$ python -q
>>> import numpy as np
>>> import numpy.linalg as la
>>> np.set_printoptions(precision=2, suppress=True, linewidth=100)
>>> def rd(a):
...     return np.round(a, 2) + 0
... 
>>> A = np.load("case5.npy")
>>> print(A)
[[ 0 -1  2 -1  0  2]
 [ 1  0  0  2  3 -1]
 [-2  0  0 -4  0  0]
 [ 1 -2  4  0 -2  1]
 [ 0 -3  0  2  0 -1]
 [-2  1  0 -1  1  0]]
>>> vec = np.array([-1, 1, 2, 2, 0, -1])
>>> rhs = A @ vec
>>> print(rhs)
[-1  4 -6  4  2  1]
>>> print(rd(la.solve(A, rhs)))
[-1.  1.  2.  2.  0. -1.]
>>> M2 = A ** -1
Traceback (most recent call last):
  File "<python-input-10>", line 1, in <module>
    M2 = A ** -1
         ~~^^~~~
ValueError: Integers to negative integer powers are not allowed.
>>> M2 = la.inv(A)
>>> print(np.allclose(M2, A.T))
False
>>> print(rd(la.slogdet(A)[0]))
1.0
>>> rng = np.random.default_rng(3393)
>>> idx = rng.permutation(6)
>>> print(idx)
[0 4 5 1 2 3]
>>> M2 = A[idx][:, idx]
>>> print(rd(la.det(M2)), rd(la.det(A[idx])))
484.0 484.0
>>> print(np.trace(M2))
0
>>> print(rd(np.abs(la.eigvals(A)).max()))
6.02
>>> print(np.allclose(A @ A.T, A.T @ A))
True
>>> la.determinant(A)
Traceback (most recent call last):
  File "<python-input-22>", line 1, in <module>
    la.determinant(A)
    ^^^^^^^^^^^^^^
AttributeError: module 'numpy.linalg' has no attribute 'determinant'
>>> print(rd(la.det(A)))
484.0
>>> print(np.allclose(A, A.T))
False
>>> M2 = A / la.norm(A, axis=1, keepdims=True)
>>> G = M2 @ M2.T
>>> print(np.argwhere(np.triu(np.abs(G) > 0.95, 1)))
[]
>>> F = np.load("arr.npy")
>>> print(F)
[[ 2  1  0  0  0  0]
 [ 1  3  0  0  0  0]
 [ 0 -1  0  0  0  0]
 [ 0  0  2  1  0  0]
 [ 0  0  1  3  0  0]
 [ 0  0  0 -1  0  0]
 [ 0  0  0  0  2  1]
 [ 0  0  0  0  1  3]
 [ 0  0  0  0  0 -1]]
>>> M2 = F / np.sqrt((F ** 2).mean(axis=1, keepdims=True))
>>> print(la.matrix_rank(F - F.mean(axis=1, keepdims=True)))
5
>>> proj = F @ la.solve(F.T @ F, F.T)
>>> print(rd(np.trace(proj)))
6.0
>>> print(rd(la.eigvalsh(proj)))
[0. 0. 0. 1. 1. 1. 1. 1. 1.]
>>> print(rd(np.diag(proj)))
[0.97 0.87 0.17 0.97 0.87 0.17 0.97 0.87 0.17]
>>> X = np.array([[4, 6, 4, 6], [3, -4, 3, -4], [4, 6, 4, 6], [3, -4, 3, -4]])
>>> # rows and columns are dependent
>>> proj = np.triu(np.array([[2, 2, 2, 0], [2, 3, 3, 1], [1, 0, 3, 2], [2, 0, 2, 1]]), 1) + np.eye(4)
>>> M2 = proj @ X @ la.inv(proj)
>>> print(rd(np.poly(M2)))
[   1.    0. -136.    0.    0.]
>>> print(la.matrix_rank(M2))
2
>>> print(M2)
[[ 18. -26.  60. -84.]
 [ 18. -26.  60. -84.]
 [ 10. -22.  56. -92.]
 [  3. -10.  27. -48.]]
>>> print(rd(la.det(M2)))
0.0
>>> left, s, Vh = la.svd(X)
>>> print(np.argmax(s[:-1] / (s[1:] + 1e-6)) + 1)
2
>>> M2 = left[:, :2] @ np.diag(s[:2]) @ Vh[:2]
>>> print(rd(la.norm(X - M2) / la.norm(X)))
0.0
>>> print(rd(np.abs(X - M2).max()))
0.0
>>> print(rd(M2))
[[ 4.  6.  4.  6.]
 [ 3. -4.  3. -4.]
 [ 4.  6.  4.  6.]
 [ 3. -4.  3. -4.]]
>>> W = np.array([[2, 1, 0, 3], [3, 2, 1, 2], [1, 0, 0, 1], [0, 3, 2, 2]])
>>> coef = np.array([0, 2, -3, 2])
>>> hid = np.maximum(X @ W + coef, 0)
>>> print(la.matrix_rank(hid))
1
>>> print(hid)
[[30 36 15 42]
 [ 0  0  0  0]
 [30 36 15 42]
 [ 0  0  0  0]]
>>> C = np.array([[2, 3], [0, 0], [2, 0], [1, 2]])
>>> print(hid @ C)
[[132 174]
 [  0   0]
 [132 174]
 [  0   0]]
>>> rk = la.matrix_rank(hid)
>>> print(rk)
1
>>> null = la.svd(hid)[2][rk:].T
>>> print(rd(null @ null.T))
[[ 0.78 -0.26 -0.11 -0.3 ]
 [-0.26  0.69 -0.13 -0.36]
 [-0.11 -0.13  0.95 -0.15]
 [-0.3  -0.36 -0.15  0.58]]
>>> print([int(la.matrix_rank(np.delete(hid, i, axis=0))) for i in range(4)])
[1, 1, 1, 1]
>>> m1 = np.loadtxt("out10.csv", delimiter=",")
>>> print(m1)
[[  2.48  -1.84  -2.51]
 [  0.98  -0.74  -1.01]
 [ -2.81   2.11   2.82]
 [ -4.47   3.35   4.47]
 [ -1.73   1.34   1.77]
 [  6.51  -4.87  -6.52]
 [  5.72  -4.27  -5.75]
 [ -0.3    0.27   0.32]
 [  1.04  -0.8   -1.05]
 [ -3.15   2.35   3.12]
 [  1.7   -1.26  -1.67]
 [ -1.74   1.33   1.75]
 [  4.01  -3.    -4.04]
 [  3.23  -2.39  -3.21]
 [-10.37   7.73  10.36]
 [ -6.18   4.63   6.15]
 [  2.04  -1.51  -2.06]]
>>> Xs = m1 - m1.mean(axis=0)
>>> left, s, Vh = la.svd(Xs, full_matrices=False)
>>> print(la.matrix_rank(Xs))
3
>>> print(rd(np.abs(Vh[-1])))
[0.  0.8 0.6]
>>> print(np.searchsorted(np.cumsum(s ** 2) / (s ** 2).sum(), 0.9) + 1)
1
>>> print(rd(Vh[0] * np.sign(Vh[0, np.abs(Vh[0]).argmax()])))
[-0.63  0.47  0.63]
>>> K = np.array([[-1.0, -1.0, 3.0, -2.0],
...     [-3.0, 2.0, 1.0, -1.0],
...     [-1.0, 2.0, -1.0, 1.0],
...     [1.0, 3.0, -5.0, 4.0]])
>>> # null space of dimension 1
>>> print(la.matrix_rank(K, rtol=0.1))
2
>>> print(rd(la.norm(K, 2) / la.norm(K)))
0.89
>>> print(la.cond(K) > 100)
True
>>> W0 = np.load("block3.npy")
>>> print(W0)
[[  18    0    2   -2]
 [  -3   80    0    1]
 [   1    0 -158   -3]
 [  -3   -1   -2 -160]]
>>> print(W0 - W0[0])
[[   0    0    0    0]
 [ -21   80   -2    3]
 [ -17    0 -160   -1]
 [ -21   -1   -4 -158]]
>>> W0[:, 4]
Traceback (most recent call last):
  File "<python-input-78>", line 1, in <module>
    W0[:, 4]
    ~~^^^^^^
IndexError: index 4 is out of bounds for axis 1 with size 4
>>> print(W0.sum(axis=1))
[  18   78 -160 -166]
>>> print(W0.sum(axis=0))
[  13   79 -158 -164]
>>> print(la.matrix_rank(W0))
4
>>> print(np.diff(W0, axis=0))
[[ -21   80   -2    3]
 [   4  -80 -158   -4]
 [  -4   -1  156 -157]]
>>> W0[4]
Traceback (most recent call last):
  File "<python-input-83>", line 1, in <module>
    W0[4]
    ~~^^^
IndexError: index 4 is out of bounds for axis 0 with size 4
>>> print(W0.shape)
(4, 4)
>>> w, evecs = la.eig(W0)
>>> print(rd(W0 @ evecs[:, 0] - w[0] * evecs[:, 0]))
[0. 0. 0. 0.]
>>> print(rd(w))
[  18.05   80.   -156.4  -161.65]
>>> print(rd(np.sort(la.eigvals(W0 @ W0))))
[  325.67  6399.27 24459.55 26129.51]
>>> arr = np.loadtxt("x.csv", delimiter=",")
>>> print(arr)
[[5. 4. 4. 5.]
 [3. 2. 2. 3.]
 [5. 4. 4. 5.]
 [4. 3. 3. 4.]
 [4. 3. 3. 4.]]
>>> # looks like rank 2
>>> idx = rng.permutation(4)
>>> print(idx)
[3 1 2 0]
>>> M2 = W0[idx][:, idx]
>>> print(np.diag(M2))
[-160   80 -158   18]
>>> print(np.trace(M2))
-220
>>> vec = np.array([0, -3, -3, -2])
>>> h = np.maximum(arr @ vec, 0)
>>> print(np.maximum(arr @ (3 * vec), 0))
[0. 0. 0. 0. 0.]
>>> print(arr.T @ h)
[0. 0. 0. 0.]
>>> print(np.flatnonzero(h > 1e-9))
[]
>>> print(rd(np.tanh(arr @ vec)))
[-1. -1. -1. -1. -1.]
>>> print([round(float(x), 2) for x in la.svd(arr, compute_uv=False)[:3]])
[17.02, 0.44, 0.0]
>>> print(rd(la.norm(arr, 2) / la.norm(arr)))
1.0
>>> print(la.cond(arr) > 100)
True
>>> print(np.argsort(-la.norm(arr, axis=0).round(6), kind="stable")[:3])
[0 3 1]
>>> E = np.load("run18.npy")
>>> print(E)
[[4. 1. 0. 0. 0.]
 [0. 4. 1. 0. 0.]
 [0. 0. 4. 1. 0.]
 [0. 0. 0. 4. 1.]
 [0. 0. 0. 0. 4.]]
>>> # triangular: eigenvalues sit on the diagonal
>>> vec = np.array([2, 1, -1, -2, -1])
>>> rhs = E @ vec
>>> coef, lr = np.zeros(5), 1 / la.norm(E, 2) ** 2
>>> for i in range(30):
...     coef -= lr * E.T @ (E @ coef - rhs)
...     if i % 10 == 0: print(i, round(la.norm(E @ coef - rhs), 2))
... 
0 2.42
10 0.0
20 0.0
>>> print(rd(la.cond(E)))
1.55
>>> f = np.array([-6, -2, -3, -4, -3])
>>> M2 = E + np.outer(f, np.eye(5)[2])
>>> print(rd(la.det(M2) / la.det(E)), rd(1 + la.solve(E, f)[2]))
0.45 0.45
>>> print(la.matrix_rank(M2 - E))
1
>>> print(np.prod(np.diag(E)), rd(la.det(E)))
1024.0 1024.0
>>> print([int(la.matrix_rank(la.matrix_power(E, p))) for p in range(1, 6)])
[5, 5, 5, 5, 5]
>>> print(la.matrix_rank(E - E[0, 0] * np.eye(5)))
4
>>> proj = np.triu(np.array([[-4, 2, -3, 5, -2],
...     [-2, -4, 5, 4, 3],
...     [0, 4, 0, -4, 3],
...     [-4, -2, -2, 1, 4],
...     [-2, 5, 5, 4, 3]]), 1) + np.eye(5)
>>> M2 = proj @ E @ la.inv(proj)
>>> print(np.poly(M2))
[    1.   -20.   160.  -640.  1280. -1024.]
